>>> import numpy as np
>>> np.set_printoptions(precision=4, suppress=True, linewidth=120, floatmode="fixed")
>>> rnd = lambda a: np.round(a, 4) + 0
>>> feats = np.load("a.npy")
>>> print(rnd(feats))
[[-0.9544  0.2237  0.1882  0.0377 -0.0468]
 [-0.1273 -0.7888  0.2365 -0.2989 -0.4651]
 [-0.2545 -0.5031 -0.6593  0.3129  0.3865]
 [-0.0636 -0.0362  0.0297 -0.7932  0.6038]
 [ 0.0636 -0.2707  0.6878  0.4267  0.5172]]
>>> print(rnd(feats.T @ feats))
[[1.0000 0.0000 0.0000 0.0000 0.0000]
 [0.0000 1.0000 0.0000 0.0000 0.0000]
 [0.0000 0.0000 1.0000 0.0000 0.0000]
 [0.0000 0.0000 0.0000 1.0000 0.0000]
 [0.0000 0.0000 0.0000 0.0000 1.0000]]
>>> print(rnd(np.linalg.norm(feats, axis=0)))
[1.0000 1.0000 1.0000 1.0000 1.0000]
>>> J = np.load("dump.npy")
>>> print(J)
[[2.0500 1.0000 3.0000 3.0000 3.0000]
 [0.0000 3.0500 3.0000 2.0000 3.0000]
 [3.0000 1.0000 3.0500 3.0000 2.0000]
 [3.0000 2.0000 1.0000 2.0500 0.0000]
 [2.0000 1.0000 3.0000 3.0000 3.0500]]
>>> w1 = np.array([[1, -2, 3, 0],
...     [2, -1, -1, 2],
...     [3, -3, -1, 0],
...     [3, 2, 1, 3],
...     [-3, -1, -3, 0]])
>>> c = np.array([0, 1, 0, 0])
>>> act = np.maximum(J @ w1 + c, 0)
>>> print((act > 0).astype(int))
[[1 0 0 1]
 [1 0 0 1]
 [1 0 1 1]
 [1 0 1 1]
 [1 0 0 1]]
>>> Z = np.array([[0, 2, 1], [2, 3, 1], [2, 0, 0], [3, 0, 1]])
>>> print(w1 @ Z)
[[ 2 -4 -1]
 [ 2  1  3]
 [-8 -3  0]
 [15 12  8]
 [-8 -9 -4]]
>>> u = np.array([1, 0])
>>> X = np.array([np.roll(u, i) for i in range(2)])
>>> print(X)
[[1 0]
 [0 1]]
>>> B = X / np.sqrt((X ** 2).mean(axis=1, keepdims=True))
>>> print(np.linalg.matrix_rank(X - X.mean(axis=1, keepdims=True)))
1
>>> print(rnd(B[1]))
[0.0000 1.4142]
>>> print(X - X.mean(axis=1, keepdims=True))
[[ 0.5000 -0.5000]
 [-0.5000  0.5000]]
>>> print(rnd(np.linalg.norm(B, axis=1)))
[1.4142 1.4142]
